>>> import numpy as np
>>> import numpy.linalg as la
>>> np.set_printoptions(precision=2, suppress=True, linewidth=140)
>>> feats = np.array([[-2, -1, -3, -3, 2, -3],
...     [-3, 3, -2, 0, -2, -1],
...     [-1, -3, 2, 2, 0, 1],
...     [-3, 1, 2, -2, 1, -2],
...     [-1, 2, 0, 0, -3, 1],
...     [-3, -1, -1, -2, 2, -1],
...     [2, 3, 3, -2, -2, 3]])
>>> feats[:, 0] = -3 * feats[:, 3]
>>> feats
array([[ 9, -1, -3, -3,  2, -3],
       [ 0,  3, -2,  0, -2, -1],
       [-6, -3,  2,  2,  0,  1],
       [ 6,  1,  2, -2,  1, -2],
       [ 0,  2,  0,  0, -3,  1],
       [ 6, -1, -1, -2,  2, -1],
       [ 6,  3,  3, -2, -2,  3]])
>>> rank = la.matrix_rank(feats)
>>> rank
np.int64(5)
>>> null = la.svd(feats)[2][rank:].T
>>> [int(la.matrix_rank(feats[:i])) for i in range(1, len(feats) + 1)]
[1, 2, 3, 4, 5, 5, 5]
>>> la.matrix_rank(feats.T @ feats), la.matrix_rank(feats @ feats.T)
(np.int64(5), np.int64(5))
>>> [int(la.matrix_rank(np.delete(feats, i, axis=0))) for i in range(7)]
[5, 5, 5, 5, 5, 5, 5]
>>> np.round(feats @ null, 2) + 0
array([[0.],
       [0.],
       [0.],
       [0.],
       [0.],
       [0.],
       [0.]])
>>> np.round(null[:, 0] / null[np.abs(null[:, 0]).round(6).argmax(), 0], 2) + 0
array([0.33, 0.  , 0.  , 1.  , 0.  , 0.  ])
>>> left, sig, Vt = la.svd(feats)
>>> sig.round(2) + 0
array([16.21,  8.04,  5.56,  2.59,  1.41,  0.  ])
>>> M2 = left[:, :5] @ np.diag(sig[:5]) @ Vt[:5]
>>> la.matrix_rank(M2)
np.int64(5)
>>> round(float(np.abs(feats - M2).max()), 2)
0.0
>>> M2.round(2) + 0
array([[ 9., -1., -3., -3.,  2., -3.],
       [ 0.,  3., -2.,  0., -2., -1.],
       [-6., -3.,  2.,  2.,  0.,  1.],
       [ 6.,  1.,  2., -2.,  1., -2.],
       [ 0.,  2.,  0.,  0., -3.,  1.],
       [ 6., -1., -1., -2.,  2., -1.],
       [ 6.,  3.,  3., -2., -2.,  3.]])
>>> np.round(la.norm(feats - M2, 2), 2), np.round(sig[5], 2)
(np.float64(0.0), np.float64(0.0))
>>> np.round(la.norm(feats - M2) / la.norm(feats), 2)
np.float64(0.0)
